$ ipython --no-banner

In [1]: import numpy as np

In [2]: np.set_printoptions(precision=2, suppress=True, linewidth=100)

In [3]: mat = np.load("sample6.npy")

In [4]: mat
Out[4]: 
array([[-0.28, -0.7 ,  0.61, -0.17],
       [ 0.51, -0.22, -0.28, -0.77],
       [-0.51, -0.29, -0.47, -0.22],
       [-0.17,  0.56,  0.51, -0.53],
       [-0.62,  0.23, -0.26, -0.23]])

In [5]: # keeps lengths

In [6]: rng = np.random.default_rng(658262)

In [7]: idx = rng.permutation(4)

In [8]: M2 = mat[:, idx] * rng.choice([-1, 1], 4)

In [9]: M2
Out[9]: 
array([[-0.17, -0.7 , -0.61,  0.28],
       [-0.77, -0.22,  0.28, -0.51],
       [-0.22, -0.29,  0.47,  0.51],
       [-0.53,  0.56, -0.51,  0.17],
       [-0.23,  0.23,  0.26,  0.62]])

In [10]: left, _, VT = np.linalg.svd(mat.T @ M2)

In [11]: np.round(np.linalg.lstsq(mat, M2)[0], 2) + 0
Out[11]: 
array([[ 0.,  0.,  0., -1.],
       [ 0.,  1.,  0.,  0.],
       [ 0.,  0., -1.,  0.],
       [ 1.,  0.,  0.,  0.]])

In [12]: np.linalg.norm(M2, axis=0)
Out[12]: array([1., 1., 1., 1.])

In [13]: round(M2[:, 1] @ M2[:, 2], 2)
Out[13]: np.float64(0.0)

In [14]: np.linalg.pinv(M2)
Out[14]: 
array([[-0.17, -0.77, -0.22, -0.53, -0.23],
       [-0.7 , -0.22, -0.29,  0.56,  0.23],
       [-0.61,  0.28,  0.47, -0.51,  0.26],
       [ 0.28, -0.51,  0.51,  0.17,  0.62]])

In [15]: vec = np.array([-4, 5, -3, -4])

In [16]: rhs = mat @ vec

In [17]: np.linalg.lstsq(mat, rhs)[0]
Out[17]: array([-4.,  5., -3., -4.])

In [18]: rhs = rhs + 0.05 * rng.normal(size=5)

In [19]: rhs
Out[19]: array([-3.5 ,  0.84,  2.83,  4.07,  5.27])

In [20]: beta, *_ = np.linalg.lstsq(mat, rhs)

In [21]: print([round(float(np.linalg.norm(np.linalg.solve(mat.T @ mat + lam * np.eye(4), mat.T @ rhs))), 2) for lam in (0, 1, 10, 100)])
[8.08, 4.04, 0.73, 0.08]

In [22]: beta
Out[22]: array([-3.96,  4.95, -2.96, -4.03])

In [23]: proj = mat @ np.linalg.solve(mat.T @ mat, mat.T)

In [24]: np.round((np.eye(5) - proj) @ mat, 2) + 0
Out[24]: 
array([[0., 0., 0., 0.],
       [0., 0., 0., 0.],
       [0., 0., 0., 0.],
       [0., 0., 0., 0.],
       [0., 0., 0., 0.]])

In [25]: np.allclose(proj @ proj, proj)
Out[25]: True

In [26]: np.linalg.matrix_rank(np.eye(5) - proj)
Out[26]: np.int64(1)

In [27]: np.round(np.linalg.eigvalsh(proj), 2) + 0
Out[27]: array([0., 1., 1., 1., 1.])

In [28]: np.trace(proj)
Out[28]: np.float64(4.0)
